>>> import numpy as np
>>> import numpy.linalg as la
>>> np.set_printoptions(suppress=True, linewidth=200)
>>> m1 = np.load("block8.npy")
>>> m1
array([[ 2, -5,  3,  4],
       [-1, -2,  5,  1],
       [ 0, -5,  2, -3],
       [-5, -2,  2, -5]])
>>> (m1 - m1.T) / 2
array([[ 0. , -2. ,  1.5,  4.5],
       [ 2. ,  0. ,  5. ,  1.5],
       [-1.5, -5. ,  0. , -2.5],
       [-4.5, -1.5,  2.5,  0. ]])
>>> print((m1 + m1.T) / 2)
[[ 2.  -3.   1.5 -0.5]
 [-3.  -2.   0.  -0.5]
 [ 1.5  0.   2.  -0.5]
 [-0.5 -0.5 -0.5 -5. ]]
>>> la.matrix_power(m1, 4)
array([[ -306,  -117,  1019,   942],
       [ -317,  -321,   876,   672],
       [ -722,  -614,   499,  -796],
       [-1003, -1186,   816, -1311]])
>>> np.round(np.sort(np.abs(la.eigvals(m1))), 2)
array([3.17, 3.17, 6.56, 6.56])
>>> print(np.allclose(m1 @ m1.T, m1.T @ m1))
False
>>> m1.inv()
Traceback (most recent call last):
  File "<python-input-10>", line 1, in <module>
    m1.inv()
    ^^^^^^
AttributeError: 'numpy.ndarray' object has no attribute 'inv'
>>> Q = m1.astype(float).copy()
>>> for j in range(4):
...     Q[:, j] -= Q[:, :j] @ (Q[:, :j].T @ Q[:, j])
...     Q[:, j] /= la.norm(Q[:, j])
... 
>>> print(np.round(Q.T @ Q, 2) + 0)
[[1. 0. 0. 0.]
 [0. 1. 0. 0.]
 [0. 0. 1. 0.]
 [0. 0. 0. 1.]]
>>> np.round(Q.T @ m1, 2) + 0
array([[ 5.48,  0.37, -1.64,  5.84],
       [ 0.  ,  7.61, -5.05,  0.11],
       [ 0.  ,  0.  ,  3.72,  3.01],
       [ 0.  ,  0.  ,  0.  ,  2.8 ]])
>>> data = np.loadtxt("out9.csv", delimiter=",")
>>> data
array([[ -1.,  -8.,   3.,   2.,  -3.,   1.,   2.],
       [ -9.,   1.,  -3.,   4.,   5.,   2.,  -1.],
       [-12.,  -6.,  -9.,   2.,   5.,   8.,   5.],
       [-18.,  -1., -10.,  -7.,   7.,  15.,  -4.],
       [-14.,  -1.,  -5.,  -9.,   1.,  10.,  -7.],
       [-21.,   3.,  -7., -10.,  -4.,  13.,  -6.],
       [-21.,  -6.,  -3., -13.,   0.,  17.,  -4.],
       [-23.,  -2.,   2., -13.,   2.,  22.,   2.],
       [-14.,   4.,  -3., -16.,   4.,  17.,  -4.],
       [ -6.,   6.,   6., -11.,   7.,  13., -10.],
       [  3.,   5.,   2., -10.,   4.,   4., -18.],
       [ -1.,   0.,   8., -14.,   5.,   2.,  -9.],
       [  2.,   2.,  16.,  -5.,  -1.,  -2., -12.],
       [  3.,   3.,  20.,  -9.,   0.,   0.,  -7.],
       [ 12.,  -1.,  22., -18.,  -7.,   7.,   1.],
       [ 20.,   7.,  23., -25.,   0.,  13.,   7.]])
>>> cent = data[[3, 5]].astype(float)
>>> for _ in range(5):
...     idx = la.norm(data[:, None] - cent, axis=-1).argmin(axis=1)
...     cent = np.array([data[idx == j].mean(axis=0) for j in range(2)])
... 
>>> idx
array([0, 0, 0, 0, 0, 0, 0, 0, 0, 1, 1, 1, 1, 1, 1, 1])
>>> np.round(cent[1] - cent[0], 2)
array([19.49,  4.92, 17.75, -6.48, -0.75, -6.38, -4.97])
>>> np.bincount(idx)
array([9, 7])
>>> out = np.c_[data[:, :2] @ np.array([[0, 2], [1, 1]]), np.array([1, -1, 2, 3, -1, 3, -3, 0, 0, 1, 1, -1, 1, -1, 0, 2])]
>>> out
array([[ -8., -10.,   1.],
       [  1., -17.,  -1.],
       [ -6., -30.,   2.],
       [ -1., -37.,   3.],
       [ -1., -29.,  -1.],
       [  3., -39.,   3.],
       [ -6., -48.,  -3.],
       [ -2., -48.,   0.],
       [  4., -24.,   0.],
       [  6.,  -6.,   1.],
       [  5.,  11.,   1.],
       [  0.,  -2.,  -1.],
       [  2.,   6.,   1.],
       [  3.,   9.,  -1.],
       [ -1.,  23.,   0.],
       [  7.,  47.,   2.]])
>>> np.round(la.lstsq(data, out[:, 0])[0], 2) + 0
array([0., 1., 0., 0., 0., 0., 0.])
>>> np.round(la.norm(out - data @ la.lstsq(data, out)[0], axis=0), 2) + 0
array([0.  , 0.  , 5.56])
>>> M = np.load("test0.npy")
>>> M.round(2) + 0
array([[-1.11,  1.07,  1.21,  0.78,  0.43, -0.75,  0.83, -0.17,  0.62,  0.37, -1.61],
       [-0.9 ,  1.34, -0.19, -0.92, -0.43, -1.61,  0.73, -0.33, -0.32,  1.38,  0.29],
       [-0.36,  0.84, -0.83, -1.36, -0.68, -1.29,  0.33, -0.26, -0.66,  1.25,  1.15],
       [-1.09,  1.46,  0.16, -0.59, -0.26, -1.61,  0.87, -0.34, -0.11,  1.31, -0.18],
       [ 0.68, -0.41, -1.36, -1.29, -0.68, -0.06, -0.48,  0.  , -0.82,  0.33,  1.84],
       [ 0.93, -1.36,  0.15,  0.88,  0.41,  1.61, -0.75,  0.33,  0.29, -1.38, -0.24],
       [-0.07, -0.36,  1.16,  1.47,  0.75,  0.86,  0.  ,  0.17,  0.79, -0.96, -1.58],
       [-0.18, -0.23,  1.22,  1.47,  0.75,  0.74,  0.09,  0.14,  0.81, -0.87, -1.66],
       [-1.17,  1.18,  1.12,  0.63,  0.36, -0.91,  0.88, -0.2 ,  0.55,  0.52, -1.5 ],
       [-0.71,  0.45,  1.36,  1.27,  0.67,  0.02,  0.5 , -0.01,  0.81, -0.3 , -1.84],
       [ 0.82, -0.61, -1.35, -1.18, -0.63,  0.17, -0.59,  0.05, -0.78,  0.14,  1.82],
       [ 0.58, -1.06,  0.62,  1.24,  0.6 ,  1.45, -0.49,  0.3 ,  0.55, -1.34, -0.86],
       [-0.64,  1.12, -0.54, -1.19, -0.58, -1.49,  0.54, -0.3 , -0.51,  1.36,  0.77],
       [-0.43,  0.92, -0.77, -1.33, -0.66, -1.35,  0.39, -0.27, -0.62,  1.28,  1.06],
       [-0.25,  0.73, -0.93, -1.41, -0.7 , -1.19,  0.25, -0.24, -0.7 ,  1.19,  1.27],
       [-1.24,  1.43,  0.78,  0.12,  0.11, -1.32,  0.96, -0.28,  0.3 ,  0.94, -1.03],
       [-1.13,  1.12,  1.17,  0.71,  0.4 , -0.82,  0.85, -0.18,  0.59,  0.44, -1.57],
       [-0.95,  0.8 ,  1.32,  1.04,  0.56, -0.39,  0.69, -0.1 ,  0.73,  0.05, -1.77],
       [ 0.16, -0.63,  1.  ,  1.43,  0.72,  1.11, -0.18,  0.22,  0.73, -1.13, -1.37],
       [-0.42,  0.9 , -0.78, -1.34, -0.66, -1.33,  0.37, -0.27, -0.63,  1.27,  1.08],
       [ 1.08, -1.46, -0.13,  0.62,  0.27,  1.61, -0.86,  0.34,  0.12, -1.32,  0.15],
       [ 1.11, -1.08, -1.2 , -0.76, -0.43,  0.76, -0.83,  0.17, -0.62, -0.38,  1.6 ],
       [-0.73,  0.48,  1.36,  1.25,  0.66, -0.02,  0.52, -0.02,  0.81, -0.27, -1.84],
       [ 1.23, -1.36, -0.91, -0.3 , -0.2 ,  1.2 , -0.94,  0.26, -0.39, -0.81,  1.21],
       [ 0.83, -0.63, -1.35, -1.17, -0.62,  0.19, -0.6 ,  0.05, -0.78,  0.13,  1.82],
       [-0.34, -0.03,  1.29,  1.44,  0.74,  0.54,  0.21,  0.1 ,  0.83, -0.72, -1.75],
       [-1.04,  0.96,  1.26,  0.9 ,  0.5 , -0.59,  0.77, -0.14,  0.68,  0.23, -1.69],
       [ 1.18, -1.22, -1.09, -0.57, -0.33,  0.97, -0.89,  0.21, -0.53, -0.58,  1.45],
       [ 0.89, -1.33,  0.21,  0.93,  0.44,  1.61, -0.73,  0.33,  0.32, -1.38, -0.31],
       [-0.34, -0.04,  1.28,  1.44,  0.74,  0.55,  0.21,  0.1 ,  0.83, -0.73, -1.74]])
>>> round(float(np.trace(la.pinv(M) @ M)), 2)
2.0
>>> np.allclose(M[:-1].T @ la.lstsq(M[:-1].T, M[-1])[0], M[-1])
True
>>> vec = np.array([-7, 8, 1, -8])
>>> target = m1 @ vec
>>> c, lr = np.zeros(4), 1 / la.norm(m1, 2) ** 2
>>> for i in range(60):
...     c -= lr * m1.T @ (m1 @ c - target)
...     if i % 10 == 0: print(i, round(la.norm(m1 @ c - target), 2))
... 
0 27.59
10 3.91
20 2.13
30 1.68
40 1.36
50 1.1
>>> print(c.round(2))
[-7.43  7.77  0.67 -7.7 ]
>>> W0 = np.load("w.npy")
>>> W0
array([[ 42.,  23.,  -5.,  19.],
       [-34., -21.,  10., -18.],
       [-48., -24.,   1., -20.],
       [-60., -30.,   0., -25.]])
>>> t3 = np.stack([W0, 2 * W0, W0[::-1]])
>>> t3.sum(axis=0)
array([[  66.,   39.,  -15.,   32.],
       [-150.,  -87.,   31.,  -74.],
       [-178.,  -93.,   13.,  -78.],
       [-138.,  -67.,   -5.,  -56.]])
>>> t3.shape
(3, 4, 4)
>>> np.round(la.norm(t3, axis=(1, 2)), 2)
array([114.48, 228.96, 114.48])
>>> la.matrix_rank(t3.reshape(3, -1))
np.int64(2)
>>> left, sigma, vt = la.svd(W0)
>>> sigma.round(2)
array([114.04,  10.03,   0.37,   0.24])
>>> out = left[:, :2] @ np.diag(sigma[:2]) @ vt[:2]
>>> np.round(la.norm(W0 - out) / la.norm(W0), 2)
np.float64(0.0)
>>> round(np.abs(W0 - out).max(), 2)
np.float64(0.22)
>>> la.matrix_rank(out)
np.int64(2)
>>> u = np.array([-2, 6, -3])
>>> print(np.correlate(W0[3], W0[2], "full"))
[1200.  540. 1410. 4100. 1415.  600. 1200.]
>>> np.array([np.convolve(row, u, "same") for row in W0])
array([[ 206.,   22., -137.,  129.],
       [-162.,  -44.,  159., -138.],
       [-240.,   -2.,  118., -123.],
       [-300.,    0.,  140., -150.]])
>>> la.norm(W0, axis=1).argmax()
np.int64(3)
>>> np.round(la.norm(W0, axis=0), 2)
array([93.94, 49.46, 11.22, 41.35])
>>> np.round(la.norm(W0, axis=1), 2)
array([51.76, 44.96, 57.28, 71.59])
>>> print(round(float(la.norm(W0, 2)), 2))
114.04
>>> round(float(la.norm(W0) ** 2 / la.norm(W0, 2) ** 2), 2)
1.01
>>> np.round(la.norm(W0[0], 1), 2), round(float(la.norm(W0[0], np.inf)), 2)
(np.float64(89.0), 42.0)
>>> W1 = np.array([[-2, 2, 0, -2, 2, 0],
...     [1, -2, -1, -2, 0, -2],
...     [-1, 0, 0, 2, 1, 1],
...     [-2, 0, -1, 2, -2, -2]])
>>> c = np.array([-3, -1, -2, 3, 3, 3])
>>> act = np.maximum(W0 @ W1 + c, 0)
>>> (act > 0).astype(int)
array([[0, 1, 0, 0, 1, 0],
       [1, 0, 1, 1, 0, 1],
       [1, 0, 1, 1, 0, 1],
       [1, 0, 1, 1, 0, 1]])
>>> la.matrix_rank(act)
np.int64(4)
>>> cent = np.array([[0, -2], [-2, 1], [0, -1], [-1, -2], [0, -2], [2, -2]])
>>> (act @ cent).round(6).argmax(axis=1)
array([1, 0, 0, 0])
>>> act @ cent
array([[ -74.,  -51.],
       [  85., -553.],
       [  75., -660.],
       [  93., -819.]])
>>> Q, _ = la.qr(np.array([[0.1, 1.2, -1.2, 1.2, 1.0, 0.2, 0.5],
...     [0.0, 0.7, -0.1, 0.6, -2.1, 1.0, 0.8],
...     [-0.1, 1.3, 1.2, -1.7, -1.5, 0.0, 2.3],
...     [-2.3, 0.9, -0.5, 0.6, -0.3, 1.0, 0.6],
...     [0.7, 1.0, -2.2, 1.8, -0.8, -0.8, -1.8],
...     [-0.4, -1.0, 0.4, 1.4, 0.7, -0.5, -2.2],
...     [0.7, 0.8, -1.5, 2.0, -0.7, 0.5, 1.3],
...     [0.5, 0.4, -0.7, -0.7, 0.5, -1.0, 1.1]]))
>>> E = Q @ Q.T
>>> print(E.round(2))
[[ 0.92 -0.19  0.06  0.02  0.04 -0.06  0.1  -0.14]
 [-0.19  0.56  0.14  0.04  0.1  -0.14  0.24 -0.32]
 [ 0.06  0.14  0.95 -0.01 -0.03  0.04 -0.08  0.1 ]
 [ 0.02  0.04 -0.01  1.   -0.01  0.01 -0.02  0.03]
 [ 0.04  0.1  -0.03 -0.01  0.98  0.03 -0.06  0.07]
 [-0.06 -0.14  0.04  0.01  0.03  0.96  0.08 -0.1 ]
 [ 0.1   0.24 -0.08 -0.02 -0.06  0.08  0.86  0.18]
 [-0.14 -0.32  0.1   0.03  0.07 -0.1   0.18  0.77]]
>>> rank = la.matrix_rank(E)
>>> rank
np.int64(7)
>>> null = la.svd(E)[2][rank:].T
>>> [int(la.matrix_rank(E[:, :j + 1])) for j in range(8)]
[1, 2, 3, 4, 5, 6, 7, 7]
>>> np.round(null @ null.T, 2) + 0
array([[ 0.08,  0.19, -0.06, -0.02, -0.04,  0.06, -0.1 ,  0.14],
       [ 0.19,  0.44, -0.14, -0.04, -0.1 ,  0.14, -0.24,  0.32],
       [-0.06, -0.14,  0.05,  0.01,  0.03, -0.04,  0.08, -0.1 ],
       [-0.02, -0.04,  0.01,  0.  ,  0.01, -0.01,  0.02, -0.03],
       [-0.04, -0.1 ,  0.03,  0.01,  0.02, -0.03,  0.06, -0.07],
       [ 0.06,  0.14, -0.04, -0.01, -0.03,  0.04, -0.08,  0.1 ],
       [-0.1 , -0.24,  0.08,  0.02,  0.06, -0.08,  0.14, -0.18],
       [ 0.14,  0.32, -0.1 , -0.03, -0.07,  0.1 , -0.18,  0.23]])
>>> print(la.matrix_rank(E.T @ E), la.matrix_rank(E @ E.T))
7 7
>>> print(np.allclose(E @ null, 0))
True
>>> F = np.loadtxt("m.csv", delimiter=",")
>>> print(F)
[[ 26.  -5.  14. -11.  -7. -15.   8.   8. -23.  -3.]
 [ 22. -13. -16.  24.  11. -15. -19.  11.   6. -15.]
 [ 22. -18.   0.  -2.  -8. -26.   0.  12. -16. -10.]
 [ 15.   9.  -2.  16.  16.   9. -11.   1.   7.  -3.]
 [ 20. -15.  10. -15. -15. -25.  10.  10. -25.  -5.]
 [ 23.  19.  14.   4.  14.  15.  -1.  -1.  -5.   3.]]
>>> # rows and columns are dependent
>>> rank = la.matrix_rank(F)
>>> rank
np.int64(3)
>>> null = la.svd(F)[2][rank:].T
>>> print(la.matrix_rank(F.T @ F), la.matrix_rank(F @ F.T))
3 3
>>> print(np.round(null @ null.T, 2) + 0)
[[ 0.28 -0.07 -0.18 -0.13 -0.19  0.09  0.08 -0.16  0.24  0.11]
 [-0.07  0.66 -0.19  0.   -0.17 -0.35 -0.04  0.11 -0.02 -0.13]
 [-0.18 -0.19  0.71  0.19  0.01 -0.12 -0.16  0.03  0.21 -0.1 ]
 [-0.13  0.    0.19  0.67 -0.22 -0.03  0.25 -0.04 -0.2   0.11]
 [-0.19 -0.17  0.01 -0.22  0.76 -0.18  0.15  0.01 -0.12  0.02]
 [ 0.09 -0.35 -0.12 -0.03 -0.18  0.59 -0.01  0.15 -0.14 -0.15]
 [ 0.08 -0.04 -0.16  0.25  0.15 -0.01  0.81  0.04  0.15 -0.09]
 [-0.16  0.11  0.03 -0.04  0.01  0.15  0.04  0.92  0.06  0.08]
 [ 0.24 -0.02  0.21 -0.2  -0.12 -0.14  0.15  0.06  0.71  0.01]
 [ 0.11 -0.13 -0.1   0.11  0.02 -0.15 -0.09  0.08  0.01  0.9 ]]
>>> [int(la.matrix_rank(np.delete(F, i, axis=0))) for i in range(6)]
[3, 3, 3, 3, 3, 3]
>>> null.shape
(10, 7)
>>> [int(la.matrix_rank(F[:i])) for i in range(1, len(F) + 1)]
[1, 2, 3, 3, 3, 3]
